% python3 -q
>>> import numpy as np
>>> from numpy import linalg as LA
>>> np.set_printoptions(precision=3, suppress=True, linewidth=100, floatmode="fixed")
>>> mat = np.load("out17.npy")
>>> mat
array([[-0.100, -0.900,  0.400,  1.400],
       [ 0.800,  0.600, -0.100, -1.400],
       [ 0.000,  0.400, -0.900,  0.500],
       [ 0.000,  1.000, -0.900,  0.900],
       [-1.100,  0.300, -1.400,  0.300],
       [ 0.300,  0.200,  0.400,  0.200],
       [ 0.800, -0.300,  0.000,  0.500],
       [ 5.000,  7.000,  0.000,  7.000],
       [ 0.800,  2.400, -1.000, -0.900],
       [-0.900, -0.600,  0.400, -0.200],
       [ 0.200,  1.400,  2.100, -0.700],
       [-1.500,  0.800, -0.200,  0.000]])
>>> Ac = mat - mat.mean(axis=0)
>>> V = LA.svd(Ac)[2][:1]
>>> other = Ac - Ac @ V.T @ V
>>> round(float(LA.norm(other) / LA.norm(Ac)), 3)
0.443
>>> (Ac @ V.T).std(axis=0)
array([3.037])
>>> Z = mat[[10, 0]].astype(float)
>>> for _ in range(7):
...     z = LA.norm(mat[:, None] - Z, axis=-1).argmin(axis=1)
...     Z = np.array([mat[z == j].mean(axis=0) for j in range(2)])
... 
>>> z
array([1, 1, 1, 1, 1, 1, 1, 0, 1, 1, 1, 1])
>>> Z[1] - Z[0]
array([-5.064, -6.518, -0.109, -6.945])
>>> G = np.cov(mat, rowvar=False)
>>> G.shape
(4, 4)
>>> np.polyfit(mat[:, 3], mat[:, 0], 1)
array([ 0.599, -0.021])
>>> feats = np.load("run15.npy")
>>> feats
array([[0, 0, 0, 0, 0, 1],
       [0, 0, 1, 0, 0, 0],
       [0, 0, 0, 1, 0, 0],
       [1, 0, 0, 0, 0, 0],
       [0, 0, 0, 0, 1, 0],
       [0, 1, 0, 0, 0, 0]])
>>> LA.pinv(feats)
array([[0.000, 0.000, 0.000, 1.000, 0.000, 0.000],
       [0.000, 0.000, 0.000, 0.000, 0.000, 1.000],
       [0.000, 1.000, 0.000, 0.000, 0.000, 0.000],
       [0.000, 0.000, 1.000, 0.000, 0.000, 0.000],
       [0.000, 0.000, 0.000, 0.000, 1.000, 0.000],
       [1.000, 0.000, 0.000, 0.000, 0.000, 0.000]])
>>> np.allclose(feats, feats.T)
False
>>> LA.matrix_power(feats, 4)
array([[0, 0, 0, 1, 0, 0],
       [0, 0, 0, 0, 0, 1],
       [0, 1, 0, 0, 0, 0],
       [0, 0, 1, 0, 0, 0],
       [0, 0, 0, 0, 1, 0],
       [1, 0, 0, 0, 0, 0]])
>>> feats @ feats
array([[0, 1, 0, 0, 0, 0],
       [0, 0, 0, 1, 0, 0],
       [1, 0, 0, 0, 0, 0],
       [0, 0, 0, 0, 0, 1],
       [0, 0, 0, 0, 1, 0],
       [0, 0, 1, 0, 0, 0]])
>>> F = np.load("sample10.npy")
>>> F
array([[ 0,  0,  0,  0,  0,  0],
       [ 0, -3,  0,  0,  0,  0],
       [-2, -1,  0,  0,  0,  0],
       [ 0,  0,  0,  0,  0,  0],
       [ 0,  0,  0, -3,  0,  0],
       [ 0,  0, -2, -1,  0,  0],
       [ 0,  0,  0,  0,  0,  0],
       [ 0,  0,  0,  0,  0, -3],
       [ 0,  0,  0,  0, -2, -1]])
>>> Q, R = LA.qr(F)
>>> np.abs(np.diag(R))
array([2.000, 3.000, 2.000, 3.000, 2.000, 3.000])
>>> Q.shape, R.shape
((9, 6), (6, 6))
>>> Q @ R
array([[ 0.000,  0.000,  0.000,  0.000,  0.000,  0.000],
       [ 0.000, -3.000,  0.000,  0.000,  0.000,  0.000],
       [-2.000, -1.000,  0.000,  0.000,  0.000,  0.000],
       [ 0.000,  0.000,  0.000,  0.000,  0.000,  0.000],
       [ 0.000,  0.000,  0.000, -3.000,  0.000,  0.000],
       [ 0.000,  0.000, -2.000, -1.000,  0.000,  0.000],
       [ 0.000,  0.000,  0.000,  0.000,  0.000,  0.000],
       [ 0.000,  0.000,  0.000,  0.000,  0.000, -3.000],
       [ 0.000,  0.000,  0.000,  0.000, -2.000, -1.000]])
>>> Q, V = LA.qr(F[:, :5])[0], LA.qr(F[:, 5:])[0]
>>> sv = LA.svd(Q.T @ V, compute_uv=False)
>>> np.degrees(np.arccos(sv.clip(0, 1)))
array([71.565])
>>> (sv > 0.9).sum()
np.int64(0)
